$ ipython --no-banner

In [1]: import numpy as np

In [2]: np.set_printoptions(precision=4, suppress=True, linewidth=200, floatmode="fixed")

In [3]: def rnd(a):
   ...:     return np.round(a, 4) + 0
   ...: 

In [4]: arr = np.loadtxt("layer9.csv", delimiter=",")

In [5]: print(arr)
[[1.0000 0.0000 0.0000 0.0000 0.0000 0.0000 0.0000 0.0000 0.0000 0.0000]
 [0.0000 1.0000 0.0000 0.0000 0.0000 0.0000 0.0000 0.0000 0.0000 0.0000]
 [1.0000 2.0000 1.0000 0.0000 0.0000 0.0000 0.0000 0.0000 0.0000 0.0000]
 [0.0000 0.0000 0.0000 1.0000 0.0000 0.0000 0.0000 0.0000 0.0000 0.0000]
 [3.0000 1.0000 2.0000 1.0000 1.0000 0.0000 0.0000 0.0000 0.0000 0.0000]
 [2.0000 3.0000 1.0000 2.0000 1.0000 1.0000 0.0000 0.0000 0.0000 0.0000]
 [0.0000 3.0000 1.0000 2.0000 0.0000 2.0000 1.0000 0.0000 0.0000 0.0000]
 [1.0000 3.0000 1.0000 3.0000 0.0000 3.0000 2.0000 1.0000 0.0000 0.0000]
 [1.0000 2.0000 3.0000 1.0000 1.0000 0.0000 0.0000 0.0000 1.0000 0.0000]
 [0.0000 0.0000 1.0000 2.0000 2.0000 0.0000 3.0000 0.0000 2.0000 1.0000]]

In [6]: Q, Rm = np.linalg.qr(arr)

In [7]: np.allclose(Rm.T @ Rm, arr.T @ arr)
Out[7]: True

In [8]: np.trace(Q @ Q.T)
Out[8]: np.float64(10.0)

In [9]: rnd(np.abs(np.diag(Rm)))
Out[9]: array([4.1231, 4.6841, 2.4440, 2.8416, 1.3540, 0.8910, 1.3967, 0.4552, 0.3145, 0.0309])
